$ python3 -q
>>> import numpy as np
>>> import numpy.linalg as la
>>> np.set_printoptions(precision=1, suppress=True, linewidth=140, sign=" ")
>>> data = np.load("mat.npy")
>>> print(data)
[[ 0  0  0  0  0  0  1  0  0  0  0]
 [ 0  0  0  0  0  1  0  0  1  0  0]
 [ 0  0  0  0  0  0  0  0  0  0  0]
 [ 0  0  0  0  0  0  0  0  0  0  1]
 [ 0  0  0  0  0  0  0  0  0  0  1]
 [ 0  1  0  0  0  0  1  1  1  0  0]
 [ 1  0  0  0  0  1  0  0  1  1  0]
 [ 0  0  0  0  0  1  0  0  0  1  0]
 [ 0  1  0  0  0  1  1  0  0  0  0]
 [ 0  0  0  0  0  0  1  1  0  0  0]
 [ 0  0  0  1  1  0  0  0  0  0  0]]
>>> rk = la.matrix_rank(data)
>>> print(rk)
9
>>> null = la.svd(data)[2][rk:].T
>>> print(null.shape)
(11, 2)
>>> print(np.round(null @ null.T, 1) + 0)
[[ 0.   0.   0.   0.   0.   0.   0.   0.   0.   0.   0. ]
 [ 0.   0.   0.   0.   0.   0.   0.   0.   0.   0.   0. ]
 [ 0.   0.   1.   0.   0.   0.   0.   0.   0.   0.   0. ]
 [ 0.   0.   0.   0.5 -0.5  0.   0.   0.   0.   0.   0. ]
 [ 0.   0.   0.  -0.5  0.5  0.   0.   0.   0.   0.   0. ]
 [ 0.   0.   0.   0.   0.   0.   0.   0.   0.   0.   0. ]
 [ 0.   0.   0.   0.   0.   0.   0.   0.   0.   0.   0. ]
 [ 0.   0.   0.   0.   0.   0.   0.   0.   0.   0.   0. ]
 [ 0.   0.   0.   0.   0.   0.   0.   0.   0.   0.   0. ]
 [ 0.   0.   0.   0.   0.   0.   0.   0.   0.   0.   0. ]
 [ 0.   0.   0.   0.   0.   0.   0.   0.   0.   0.   0. ]]
>>> print([int(la.matrix_rank(data[:, :j + 1])) for j in range(11)])
[1, 2, 2, 3, 3, 4, 5, 6, 7, 8, 9]
>>> ev, vecs = la.eigh(data)
>>> x0 = np.array([0, 2, 0, 0, 0, 0, 1, 1, 2, 0, 1])
>>> print((np.sign(vecs[:, -1].round(6)) == np.sign(vecs[0, -1].round(6))).astype(int))
[ 1  1  0  0  0  1  1  1  1  1  0]
>>> print(np.round(la.eigvalsh(data[1:, 1:]), 1) + 0)
[-2.2 -1.4 -1.3 -0.7  0.   0.   0.2  1.1  1.4  2.9]
>>> Uu, sv, vt = la.svd(data)
>>> vecs = vt[:(sv > 1e-8).sum()]
>>> rng = np.random.default_rng(1825)
>>> x0 = data[10] + -3 * data[2] + rng.integers(2) * np.eye(11)[3]
>>> print(x0)
[ 0.  0.  0.  2.  1.  0.  0.  0.  0.  0.  0.]
>>> print(np.round(np.diag(vecs.T @ vecs), 1) + 0)
[ 1.   1.   0.   0.5  0.5  1.   1.   1.   1.   1.   1. ]
>>> print(la.matrix_rank(np.vstack([data, x0])))
10
